$ python -q
>>> import numpy as np
>>> np.set_printoptions(precision=2, suppress=True, linewidth=200, floatmode="fixed")
>>> def rnd(a):
...     return np.round(a, 2) + 0
... 
>>> Y = np.array([[0], [1]])
>>> cent = np.array([[0, 3, 3, 2]])
>>> rng = np.random.default_rng(56)
>>> A = Y @ cent + 0.02 * rng.normal(size=(2, 4))
>>> rnd(A)
array([[-0.02,  0.01,  0.04,  0.02],
       [ 0.01,  3.03,  3.01,  2.04]])
>>> # row 1 is much longer than the rest
>>> Uu, sigma, VT = np.linalg.svd(A)
>>> np.argmax(sigma[:-1] / (sigma[1:] + 1e-6)) + 1
np.int64(1)
>>> Y = Uu[:, :1] @ np.diag(sigma[:1]) @ VT[:1]
>>> np.linalg.matrix_rank(Y)
np.int64(1)
>>> rnd(np.linalg.norm(A - Y, 2)), rnd(sigma[1])
(np.float64(0.03), np.float64(0.03))
>>> np.argsort(-np.linalg.norm(A, axis=0).round(6), kind="stable")[:3]
array([1, 2, 3])
>>> np.linalg.matrix_rank(A, rtol=0.1)
np.int64(1)
>>> rnd(np.linalg.norm(A, 2) / np.linalg.norm(A))
np.float64(1.0)
>>> theta = np.radians(120)
>>> R = np.eye(4)
>>> R[2, 2] = R[1, 1] = np.cos(theta)
>>> R[2, 1], R[1, 2] = -np.sin(theta), np.sin(theta)
>>> rnd(R)
array([[ 1.00,  0.00,  0.00,  0.00],
       [ 0.00, -0.50,  0.87,  0.00],
       [ 0.00, -0.87, -0.50,  0.00],
       [ 0.00,  0.00,  0.00,  1.00]])
>>> Y = A @ R.T
>>> rnd(np.linalg.det(R)), rnd(np.trace(R))
(np.float64(1.0), np.float64(1.0))
>>> np.allclose(np.linalg.norm(A, axis=1), np.linalg.norm(Y, axis=1))
True
>>> np.allclose(A @ A.T, Y @ Y.T)
True
>>> rnd(np.linalg.svd(A, compute_uv=False)), rnd(np.linalg.svd(Y, compute_uv=False))
(array([4.74, 0.03]), array([4.74, 0.03]))
>>> gram = A.T @ A
>>> rnd(gram)
array([[0.00, 0.02, 0.02, 0.01],
       [0.02, 9.18, 9.13, 6.19],
       [0.02, 9.13, 9.09, 6.16],
       [0.01, 6.19, 6.16, 4.17]])
>>> np.linalg.matrix_rank(gram)
np.int64(2)
>>> rnd(np.trace(gram)), rnd((A ** 2).sum())
(np.float64(22.44), np.float64(22.44))
>>> rnd(np.linalg.svd(A, compute_uv=False) ** 2)
array([22.44,  0.00])
>>> (A @ A.T).shape
(2, 2)
>>> np.allclose(gram, gram.T)
True
>>> rnd(np.diag(gram))
array([0.00, 9.18, 9.09, 4.17])
>>> M = np.load("x.npy")
>>> M
array([[  2,   3,   2],
       [  5,   1,   1],
       [  8,   0,   4],
       [  8,   2,   7],
       [ 10,   3,   8],
       [  9,   2,   6],
       [  8,   5,   6],
       [ 10,   7,   8],
       [  9,   4,   6],
       [ 10,   1,   9],
       [ 10,   3,   6],
       [  8,   3,   9],
       [ 11,   6,   6],
       [ 13,   6,   6],
       [ 14,   3,   6],
       [ 12,   0,   6],
       [ 14,  -3,   6],
       [ 16,   0,   8],
       [ 14,  -2,  11],
       [ 14,  -4,  14],
       [ 11,  -4,  12],
       [ 11,  -4,  13],
       [ 13,  -6,  16],
       [ 10,  -6,  19],
       [ 10,  -8,  16],
       [ 12,  -9,  15],
       [  9, -10,  18]])
>>> theta = np.radians(15)
>>> R = np.eye(3)
>>> R[2, 2] = R[0, 0] = np.cos(theta)
>>> R[2, 0], R[0, 2] = -np.sin(theta), np.sin(theta)
>>> rnd(R)
array([[ 0.97,  0.00,  0.26],
       [ 0.00,  1.00,  0.00],
       [-0.26,  0.00,  0.97]])
>>> Y = M @ R.T
>>> rnd(np.abs(Y - M).max(axis=0))
array([4.58, 0.00, 4.41])
>>> Y = M + rng.integers(-2, 3, (27, 1)) @ rng.integers(-2, 3, (1, 3))
>>> Y
array([[  2,   7,   2],
       [  5,   1,   1],
       [  8,   2,   4],
       [  8,   0,   7],
       [ 10,  -1,   8],
       [  9,  -2,   6],
       [  8,   3,   6],
       [ 10,   7,   8],
       [  9,   6,   6],
       [ 10,   5,   9],
       [ 10,   3,   6],
       [  8,  -1,   9],
       [ 11,   4,   6],
       [ 13,  10,   6],
       [ 14,   7,   6],
       [ 12,   4,   6],
       [ 14,  -5,   6],
       [ 16,  -2,   8],
       [ 14,  -2,  11],
       [ 14,  -8,  14],
       [ 11,  -4,  12],
       [ 11,  -6,  13],
       [ 13,  -8,  16],
       [ 10,  -4,  19],
       [ 10, -10,  16],
       [ 12, -11,  15],
       [  9,  -8,  18]])
>>> np.linalg.matrix_rank(Y - M, tol=1e-8)
np.int64(1)
>>> Y - M
array([[ 0,  4,  0],
       [ 0,  0,  0],
       [ 0,  2,  0],
       [ 0, -2,  0],
       [ 0, -4,  0],
       [ 0, -4,  0],
       [ 0, -2,  0],
       [ 0,  0,  0],
       [ 0,  2,  0],
       [ 0,  4,  0],
       [ 0,  0,  0],
       [ 0, -4,  0],
       [ 0, -2,  0],
       [ 0,  4,  0],
       [ 0,  4,  0],
       [ 0,  4,  0],
       [ 0, -2,  0],
       [ 0, -2,  0],
       [ 0,  0,  0],
       [ 0, -4,  0],
       [ 0,  0,  0],
       [ 0, -2,  0],
       [ 0, -2,  0],
       [ 0,  2,  0],
       [ 0, -2,  0],
       [ 0, -2,  0],
       [ 0,  2,  0]])
